>>> import numpy as np
>>> from numpy import linalg as LA
>>> np.set_printoptions(precision=2, suppress=True, linewidth=100, floatmode="fixed")
>>> def rnd(a):
...     return np.round(a, 2) + 0
... 
>>> K = np.load("x.npy")
>>> K
array([[7, 5, 0, 1, 2, 3],
       [7, 5, 0, 1, 2, 3],
       [1, 0, 2, 1, 0, 0],
       [1, 0, 2, 1, 0, 0],
       [5, 3, 0, 1, 1, 1],
       [7, 5, 0, 1, 2, 3],
       [7, 5, 0, 1, 2, 3],
       [1, 0, 2, 1, 0, 0],
       [5, 3, 0, 1, 1, 1],
       [5, 3, 0, 1, 1, 1],
       [1, 0, 2, 1, 0, 0],
       [5, 3, 0, 1, 1, 1],
       [3, 1, 0, 1, 0, 0],
       [0, 0, 4, 1, 0, 0],
       [0, 0, 4, 1, 0, 0],
       [5, 3, 0, 1, 1, 1],
       [1, 0, 2, 1, 0, 0],
       [3, 1, 0, 1, 0, 0],
       [0, 0, 4, 1, 0, 0],
       [0, 0, 4, 1, 0, 0],
       [5, 3, 0, 1, 1, 1],
       [3, 1, 0, 1, 0, 0],
       [1, 0, 2, 1, 0, 0],
       [1, 0, 2, 1, 0, 0],
       [0, 0, 4, 1, 0, 0],
       [3, 1, 0, 1, 0, 0],
       [7, 5, 0, 1, 2, 3],
       [1, 0, 2, 1, 0, 0],
       [3, 1, 0, 1, 0, 0],
       [1, 0, 2, 1, 0, 0],
       [7, 5, 0, 1, 2, 3],
       [1, 0, 2, 1, 0, 0],
       [7, 5, 0, 1, 2, 3],
       [7, 5, 0, 1, 2, 3],
       [0, 0, 4, 1, 0, 0],
       [0, 0, 4, 1, 0, 0]])
>>> # null space of dimension 1
>>> vec = np.array([-2, -2, -1, -2, -2, -1])
>>> a = np.maximum(K @ vec, 0)
>>> K.T @ a
array([0, 0, 0, 0, 0, 0])
>>> np.flatnonzero(a > 1e-9)
array([], dtype=int64)
>>> np.maximum(K @ vec, 0) - np.maximum(-K @ vec, 0)
array([-33, -33,  -6,  -6, -21, -33, -33,  -6, -21, -21,  -6, -21, -10,  -6,  -6, -21,  -6, -10,
        -6,  -6, -21, -10,  -6,  -6,  -6, -10, -33,  -6, -10,  -6, -33,  -6, -33, -33,  -6,  -6])
>>> E = np.array([[-2.0, 0.0, 0.0, 4.0, 0.0, 1.0],
...     [0.0, 0.0, 1.0, 3.0, 2.0, 2.0],
...     [0.0, 0.0, 2.0, 9.0, 8.0, -1.0],
...     [0.0, 0.0, 4.0, 6.0, -2.0, 2.0],
...     [0.0, 0.0, -3.0, 1.0, 0.0, -4.0],
...     [0.0, 0.0, -4.0, -7.0, 5.0, -6.0]])
>>> E
array([[-2.00,  0.00,  0.00,  4.00,  0.00,  1.00],
       [ 0.00,  0.00,  1.00,  3.00,  2.00,  2.00],
       [ 0.00,  0.00,  2.00,  9.00,  8.00, -1.00],
       [ 0.00,  0.00,  4.00,  6.00, -2.00,  2.00],
       [ 0.00,  0.00, -3.00,  1.00,  0.00, -4.00],
       [ 0.00,  0.00, -4.00, -7.00,  5.00, -6.00]])
>>> # rows and columns are dependent
>>> U, sigma, VT = LA.svd(E)
>>> np.argmax(sigma[:-1] / (sigma[1:] + 1e-6)) + 1
np.int64(5)
>>> Y = U[:, :5] @ np.diag(sigma[:5]) @ VT[:5]
>>> rnd(LA.norm(E - Y) / LA.norm(E))
np.float64(0.0)
>>> LA.matrix_rank(Y)
np.int64(5)
>>> rnd(LA.norm(E - Y, 2)), rnd(sigma[5])
(np.float64(0.0), np.float64(0.0))
